$ ipython --no-banner

In [1]: import numpy as np

In [2]: from numpy import linalg as LA

In [3]: np.set_printoptions(precision=1, suppress=True, linewidth=200, legacy="1.25")

In [4]: tidy = lambda a: np.round(a, 1) + 0

In [5]: E = np.load("mat.npy")

In [6]: print(E)
[[ 6  0 -6  0]
 [ 0  6  0 -2]
 [-6  0 -2  4]
 [ 0 -2  4 -2]]

In [7]: print((E - E.T) / 2)
[[0. 0. 0. 0.]
 [0. 0. 0. 0.]
 [0. 0. 0. 0.]
 [0. 0. 0. 0.]]

In [8]: print(tidy(np.abs(LA.eigvals(E)).max()))
9.6

In [9]: print(np.allclose(E, E.T))
True

In [10]: print((E + E.T) / 2)
[[ 6.  0. -6.  0.]
 [ 0.  6.  0. -2.]
 [-6.  0. -2.  4.]
 [ 0. -2.  4. -2.]]

In [11]: print(E @ E)
[[ 72   0 -24 -24]
 [  0  40  -8  -8]
 [-24  -8  56 -16]
 [-24  -8 -16  24]]

In [12]: print(tidy(np.sort(np.abs(LA.eigvals(E)))))
[0.4 6.5 7.6 9.6]

In [13]: x0 = np.array([0, 0, -1, 0])

In [14]: print((E * x0).sum(axis=1))
[ 6  0  2 -4]

In [15]: print(E @ np.eye(4)[3])
[ 0. -2.  4. -2.]

In [16]: print(LA.norm(E @ x0) <= LA.norm(E, 2) * LA.norm(x0) + 1e-9)
True

In [17]: r0 = np.array([3, 3])

In [18]: print(np.convolve(E[3], r0))
[ 0 -6  6  6 -6]

In [19]: print(np.cross(E[3, :3], E[1, :3]))
[-24   0   0]

In [20]: P = np.triu(np.array([[3, -3, 5, 1], [-1, 0, -1, -5], [3, 5, -1, -5], [2, -2, 1, -5]]), 1) + np.eye(4)

In [21]: Y = P @ E @ LA.inv(P)

In [22]: print(np.trace(Y), np.trace(E))
8.0 8

In [23]: print(tidy(np.poly(Y)))
[  1.  -8. -64. 448. 192.]

In [24]: print(Y)
[[ -24.  -92.   16. -332.]
 [   6.   34.  -14.   98.]
 [  -6.   -8.    0.  -20.]
 [   0.   -2.    2.   -2.]]

In [25]: r0 = np.array([0, -3])

In [26]: print(np.convolve(Y[2], r0))
[ 0. 18. 24.  0. 60.]

In [27]: M = np.loadtxt("out7.csv", delimiter=",")

In [28]: print(M)
[[-0.1 -0.1  1. ]
 [-0.4 -0.1  1. ]
 [-0.2 -0.5  1. ]
 [-0.1  0.   0.4]
 [ 0.  -0.1  0.8]
 [-0.1 -0.1  0.9]
 [-0.1  0.1 -0.5]
 [ 0.2 -0.1  0.6]
 [ 0.5  0.2 -1. ]
 [-0.3  0.4 -1. ]
 [-0.6  0.1  0.9]
 [ 0.5 -0.2  0.3]
 [ 0.1  0.  -0.8]
 [ 0.   0.4 -1. ]
 [ 0.2  0.1 -1. ]
 [-0.1 -0.3  1. ]
 [-0.2  0.2 -1. ]
 [-0.5  0.   1. ]
 [ 0.4  0.  -1. ]
 [-0.3  0.   0.9]
 [ 0.  -0.1  0.9]
 [ 0.   0.   0.6]]

In [29]: W2 = M[[7, 11]].astype(float)

In [30]: for _ in range(4):
    ...:     lab = LA.norm(M[:, None] - W2, axis=-1).argmin(axis=1)
    ...:     W2 = np.array([M[lab == j].mean(axis=0) for j in range(2)])
    ...: 

In [31]: print(lab)
[0 0 0 0 0 0 1 0 1 1 0 0 1 1 1 0 1 0 1 0 0 0]

In [32]: print(np.abs(W2[1] - W2[0]).argmax())
2

In [33]: q, V = LA.qr(M[:, :2])[0], LA.qr(M[:, 2:])[0]

In [34]: sig = LA.svd(q.T @ V, compute_uv=False)

In [35]: print(tidy(sig))
[0.8]

In [36]: print(tidy(LA.norm(q @ q.T - V @ V.T, 2)))
1.0

In [37]: A = np.load("test12.npy")

In [38]: print(tidy(A))
[[ 0.9 -0.3 -0.3 -0.3]
 [-0.3  0.4 -0.6 -0.6]
 [-0.3 -0.6  0.4 -0.6]
 [-0.3 -0.6 -0.6  0.4]]

In [39]: print(tidy(LA.norm(A, axis=0)))
[1. 1. 1. 1.]

In [40]: print(tidy(A @ A.T))
[[1. 0. 0. 0.]
 [0. 1. 0. 0.]
 [0. 0. 1. 0.]
 [0. 0. 0. 1.]]

In [41]: left, sig, vt = LA.svd(E)

In [42]: print(tidy(sig))
[9.6 7.6 6.5 0.4]

In [43]: print(np.argmax(sig[:-1] / (sig[1:] + 1e-6)) + 1)
3

In [44]: Y = left[:, :3] @ np.diag(sig[:3]) @ vt[:3]

In [45]: print(LA.matrix_rank(Y))
3

In [46]: print(tidy(LA.norm(E - Y) / LA.norm(E)))
0.0

In [47]: print(tidy(Y))
[[ 6.1  0.  -5.9  0.1]
 [ 0.   6.   0.  -1.9]
 [-5.9  0.  -1.9  4.1]
 [ 0.1 -1.9  4.1 -1.8]]

In [48]: print(tidy(np.abs(E - Y).max()))
0.2

In [49]: print(LA.matrix_rank(E, rtol=0.05))
3

In [50]: print(tidy(LA.norm(E - Y, 2)), tidy(sig[3]))
0.4 0.4

In [51]: m1 = np.array([[0.0, 14.0, 0.7],
    ...:     [0.6, 17.0, 0.3],
    ...:     [-1.9, 0.0, -1.9],
    ...:     [0.1, 5.0, 0.1]])

In [52]: # column 1 is much longer than the rest

In [53]: Y = np.array([[0, 2], [2, 3]])

In [54]: W2 = np.kron(Y, m1)

In [55]: print(tidy(LA.norm(W2, 2)), tidy(LA.norm(Y, 2) * LA.norm(m1, 2)))
90.4 90.4

In [56]: rng = np.random.default_rng(30)

In [57]: Y = m1 + rng.integers(-2, 3, (4, 1)) @ rng.integers(-2, 3, (1, 3))

In [58]: print(tidy(Y))
[[ 2.  18.  -1.3]
 [ 1.6 19.  -0.7]
 [-2.9 -2.  -0.9]
 [ 0.1  5.   0.1]]

In [59]: print(tidy(LA.svd(Y - m1, compute_uv=False)))
[6. 0. 0.]

In [60]: x0 = np.array([1, -5, 4])

In [61]: print(m1 @ x0)
[-67.2 -83.2  -9.5 -24.5]

In [62]: print(m1 @ np.eye(3)[2])
[ 0.7  0.3 -1.9  0.1]

In [63]: print(m1 @ (2 * x0))
[-134.4 -166.4  -19.   -49. ]

In [64]: print(m1 * x0)
[[  0.  -70.    2.8]
 [  0.6 -85.    1.2]
 [ -1.9  -0.   -7.6]
 [  0.1 -25.    0.4]]

In [65]: print(m1 @ np.ones(3))
[14.7 17.9 -3.8  5.2]

In [66]: print((m1 @ x0).argmax())
2

In [67]: mat = np.array([[-1.2, 0.7, -0.7, 1.1],
    ...:     [-0.1, 0.5, -0.9, 2.4],
    ...:     [0.5, -0.3, 0.3, -0.3],
    ...:     [-1.0, -0.1, 0.2, 0.8]])

In [68]: mat[:, 2] *= 10

In [69]: print(mat)
[[-1.2  0.7 -7.   1.1]
 [-0.1  0.5 -9.   2.4]
 [ 0.5 -0.3  3.  -0.3]
 [-1.  -0.1  2.   0.8]]

In [70]: r0 = np.array([8, 3, -6])

In [71]: print(tidy(np.array([np.convolve(row, r0, "same") for row in mat])))
[[  2.  -46.7 -16.4  45.3]
 [  3.7 -69.9 -10.8  61.2]
 [ -0.9  20.1   8.4 -18.9]
 [ -3.8  21.7  13.   -9.6]]

In [72]: print(tidy(np.convolve(mat[1], r0)))
[ -0.8   3.7 -69.9 -10.8  61.2 -14.4]

In [73]: w1 = np.array([[9, -9, 9, 5, -9, 9],
    ...:     [8, 9, -1, 5, 2, 2],
    ...:     [8, -3, 1, 4, 5, 6],
    ...:     [4, 6, -9, 8, 2, 5]])

In [74]: coef = np.array([0, 2, -1, 0, 2, 2])

In [75]: H = np.maximum(mat @ w1 + coef, 0)

In [76]: print(LA.matrix_rank(H))
3

In [77]: print(tidy(H))
[[ 0.  46.7  0.   0.   0.   0. ]
 [ 0.  48.8  0.   0.   0.   0. ]
 [24.9  0.   9.5 10.6 11.3 22.4]
 [ 9.4  8.9  0.   8.9 22.4  8.8]]

In [78]: print(tidy((H > 0).mean(axis=0)))
[0.5 0.8 0.2 0.5 0.5 0.5]

In [79]: W2 = np.array([[-1, -3, -1],
    ...:     [-3, 2, 3],
    ...:     [0, -1, 3],
    ...:     [0, -3, -1],
    ...:     [0, 1, 2],
    ...:     [-2, -3, 2]])

In [80]: print((H @ W2).round(6).argmax(axis=1))
[2 2 2 2]

In [81]: print(w1 @ W2)
[[   0 -105  -14]
 [ -39  -24   19]
 [ -11  -56    4]
 [ -32  -28   -7]]

In [82]: P = np.triu(np.array([[2, 1, -4, -4], [-2, 4, -5, 2], [1, 4, -5, -4], [-5, 3, 1, 5]]), 1) + np.eye(4)

In [83]: Y = P @ mat @ LA.inv(P)

In [84]: print(tidy(LA.det(Y)))
-0.4

In [85]: print(tidy(np.poly(Y)))
[ 1.  -3.1  2.   1.9 -0.4]

In [86]: print(tidy(np.trace(Y)), tidy(np.trace(mat)))
3.1 3.1

In [87]: print(tidy(P @ mat - mat @ P))
[[  1.9   3.3 -30.3 -33.8]
 [ -4.5   1.4  -8.9 -34.3]
 [  4.   -0.1  -7.5  11.4]
 [  0.    1.   -4.5   4.2]]

In [88]: left, sig, vt = LA.svd(mat)

In [89]: print(tidy(sig))
[12.3  1.7  1.2  0. ]

In [90]: Y = left[:, :3] @ np.diag(sig[:3]) @ vt[:3]

In [91]: print(LA.matrix_rank(Y))
3

In [92]: print(tidy(LA.norm(mat - Y) / LA.norm(mat)))
0.0

In [93]: print(tidy(Y))
[[-1.2  0.7 -7.   1.1]
 [-0.1  0.5 -9.   2.4]
 [ 0.5 -0.3  3.  -0.3]
 [-1.  -0.1  2.   0.8]]

In [94]: print(tidy(LA.norm(mat - Y, 2)), tidy(sig[3]))
0.0 0.0

In [95]: q = mat.astype(float).copy()

In [96]: for j in range(4):
    ...:     q[:, j] -= q[:, :j] @ (q[:, :j].T @ q[:, j])
    ...:     q[:, j] /= LA.norm(q[:, j])
    ...: 

In [97]: print(tidy(q.T @ mat))
[[  1.6  -0.6   5.4  -1.5]
 [  0.    0.7 -10.4   1.5]
 [  0.    0.    2.5  -1.7]
 [  0.    0.    0.    0.1]]

In [98]: print(tidy(q))
[[-0.7  0.4  0.4  0.4]
 [-0.1  0.6 -0.8  0. ]
 [ 0.3 -0.2 -0.2  0.9]
 [-0.6 -0.6 -0.5  0. ]]

In [99]: print(tidy(q.T @ q))
[[1. 0. 0. 0.]
 [0. 1. 0. 0.]
 [0. 0. 1. 0.]
 [0. 0. 0. 1.]]
